$ python3 -q
>>> import numpy as np
>>> np.set_printoptions(precision=3, suppress=True, linewidth=120, legacy="1.25")
>>> M = np.load("mat.npy")
>>> M
array([[ 2.,  0.,  0.,  3., -1., -3.,  2.],
       [ 7.,  5.,  4.,  2., -5.,  4.,  2.],
       [ 9.,  9.,  3.,  4., -1.,  0.,  4.],
       [ 0.,  5.,  4.,  6., -3., -5., -1.],
       [ 0.,  0.,  0.,  0., -2.,  1.,  2.],
       [ 0.,  0.,  0.,  0.,  1.,  0.,  1.],
       [ 0.,  0.,  0.,  0., -3.,  3.,  0.]])
>>> O, vecs = np.linalg.qr(M[:, :1])[0], np.linalg.qr(M[:, 1:])[0]
>>> sv = np.linalg.svd(O.T @ vecs, compute_uv=False)
>>> round(np.linalg.norm(O @ O.T - vecs @ vecs.T, 2), 3)
1.0
>>> sv
array([0.978])
>>> (sv > 0.9).sum()
1
>>> U, sv, Vh = np.linalg.svd(M, full_matrices=False)
>>> np.cumsum(sv ** 2) / np.sum(sv ** 2)
array([0.705, 0.886, 0.961, 0.99 , 0.997, 0.999, 1.   ])
>>> np.round(U.T @ M @ Vh.T, 3) + 0
array([[18.984,  0.   ,  0.   ,  0.   ,  0.   ,  0.   ,  0.   ],
       [ 0.   ,  9.606,  0.   ,  0.   ,  0.   ,  0.   ,  0.   ],
       [ 0.   ,  0.   ,  6.183,  0.   ,  0.   ,  0.   ,  0.   ],
       [ 0.   ,  0.   ,  0.   ,  3.847,  0.   ,  0.   ,  0.   ],
       [ 0.   ,  0.   ,  0.   ,  0.   ,  1.919,  0.   ,  0.   ],
       [ 0.   ,  0.   ,  0.   ,  0.   ,  0.   ,  1.143,  0.   ],
       [ 0.   ,  0.   ,  0.   ,  0.   ,  0.   ,  0.   ,  0.576]])
>>> round(float(np.sqrt((sv ** 2).sum())), 3), round(float(np.linalg.norm(M)), 3)
(22.605, 22.605)
>>> A2 = np.linalg.inv(M)
>>> np.round(np.linalg.slogdet(M)[0], 3)
-1.0
>>> (np.abs(A2) > 1e-9).astype(int)
array([[1, 1, 0, 1, 1, 1, 1],
       [1, 1, 1, 1, 1, 1, 1],
       [1, 1, 1, 1, 1, 1, 1],
       [1, 1, 0, 1, 1, 1, 1],
       [0, 0, 0, 0, 1, 1, 1],
       [0, 0, 0, 0, 1, 1, 1],
       [0, 0, 0, 0, 1, 1, 1]])
>>> round(float(np.linalg.cond(M)), 3)
32.951
>>> np.round(M @ A2, 3) + 0
array([[1., 0., 0., 0., 0., 0., 0.],
       [0., 1., 0., 0., 0., 0., 0.],
       [0., 0., 1., 0., 0., 0., 0.],
       [0., 0., 0., 1., 0., 0., 0.],
       [0., 0., 0., 0., 1., 0., 0.],
       [0., 0., 0., 0., 0., 1., 0.],
       [0., 0., 0., 0., 0., 0., 1.]])
>>> np.round(np.linalg.inv(A2), 3) + 0
array([[ 2.,  0.,  0.,  3., -1., -3.,  2.],
       [ 7.,  5.,  4.,  2., -5.,  4.,  2.],
       [ 9.,  9.,  3.,  4., -1.,  0.,  4.],
       [ 0.,  5.,  4.,  6., -3., -5., -1.],
       [ 0.,  0.,  0.,  0., -2.,  1.,  2.],
       [ 0.,  0.,  0.,  0.,  1.,  0.,  1.],
       [ 0.,  0.,  0.,  0., -3.,  3.,  0.]])
